In [1]: import numpy as np

In [2]: np.set_printoptions(precision=3, suppress=True, linewidth=200, sign=" ")

In [3]: E = np.loadtxt("mat.csv", delimiter=",")

In [4]: print(E)
[[ 0. -1.  1.  0. -2.]
 [ 0.  0.  0.  0.  0.]
 [ 3.  3.  2. -2. -2.]
 [ 6.  1.  4. -3. -1.]
 [ 0.  0.  0.  0.  0.]
 [ 6.  5.  2. -1. -1.]
 [ 1. -1.  3.  0. -1.]
 [ 5.  6. -1. -1.  0.]
 [ 2.  3. -3.  1.  2.]
 [ 0.  0.  0.  0.  0.]
 [ 0.  0.  0.  0.  0.]
 [ 0.  0.  0.  0.  0.]
 [ 4.  2. -4.  0.  4.]
 [ 3.  3.  2. -2. -2.]
 [ 3.  3.  2. -2. -2.]
 [ 3. -3.  3. -1. -1.]
 [ 4.  2. -4.  0.  4.]
 [ 2. -1. -1. -1.  2.]
 [ 1. -1.  3.  0. -1.]
 [ 2. -1. -1. -1.  2.]
 [ 0.  0.  0.  0.  0.]
 [ 0.  0.  0.  0.  0.]
 [ 0.  0.  0.  0.  0.]
 [ 2.  2. -2.  1.  0.]
 [ 0. -1.  1.  0. -2.]
 [ 5.  6. -1. -1.  0.]
 [ 4.  1.  6. -2. -5.]]

In [5]: C2 = np.cov(E, rowvar=False)

In [6]: np.argsort(-E.std(axis=0).round(6), kind="stable")
Out[6]: array([ 2,  1,  0,  4,  3])

In [7]: x0 = np.array([2, 2, 2, 3, 0])

In [8]: y = E @ x0

In [9]: np.round(np.linalg.lstsq(E, y)[0], 3) + 0
Out[9]: array([ 2.,  2.,  2.,  3.,  0.])

In [10]: y
Out[10]: array([ 0.,  0., 10., 13.,  0., 23.,  6., 17.,  7.,  0.,  0.,  0.,  4., 10., 10.,  3.,  4., -3.,  6., -3.,  0.,  0.,  0.,  7.,  0., 17., 16.])

In [11]: rng = np.random.default_rng(649)

In [12]: y = y + 0.05 * rng.normal(size=27)

In [13]: y.round(3) + 0
Out[13]: 
array([ 0.049, -0.045,  9.984, 13.067,  0.011, 22.95 ,  5.893, 16.953,  7.004,  0.   , -0.047, -0.067,  4.131,  9.912,  9.983,  3.038,  4.054, -2.973,  6.031, -3.015, -0.003, -0.044, -0.03 ,  7.033,
        0.074, 17.01 , 16.061])

In [14]: coef, *_ = np.linalg.lstsq(E, y)

In [15]: coef.round()
Out[15]: array([ 2.,  2.,  2.,  3., -0.])

In [16]: K = np.loadtxt("case11.csv", delimiter=",")

In [17]: print(K)
[[ 0.739 -0.435 -0.261 -0.435 -0.087]
 [-0.435  0.275 -0.435 -0.725 -0.145]
 [-0.261 -0.435  0.739 -0.435 -0.087]
 [-0.435 -0.725 -0.435  0.275 -0.145]
 [-0.087 -0.145 -0.087 -0.145  0.971]]

In [18]: x0 = np.array([8, 3, 3, 7, 4])

In [19]: np.abs(np.linalg.eigvals(K))
Out[19]: array([ 1.,  1.,  1.,  1.,  1.])

In [20]: round(np.linalg.det(K), 3)
Out[20]: np.float64(-1.0)

In [21]: [p for p in range(1, 25) if np.allclose(np.linalg.matrix_power(K, p), np.eye(5))]
Out[21]: [2, 4, 6, 8, 10, 12, 14, 16, 18, 20, 22, 24]

In [22]: np.sort(np.abs(np.degrees(np.angle(np.linalg.eigvals(K)))))
Out[22]: array([   0.,    0.,    0.,    0.,  180.])

In [23]: f = np.array([-2, -1, -1, 1, -1])

In [24]: A2 = K + np.outer(f, np.eye(5)[2])

In [25]: np.linalg.matrix_rank(A2 - K)
Out[25]: np.int64(1)

In [26]: round(np.linalg.det(A2) / np.linalg.det(K), 3), round(1 + np.linalg.solve(K, f)[2], 3)
Out[26]: (np.float64(0.87), np.float64(0.87))
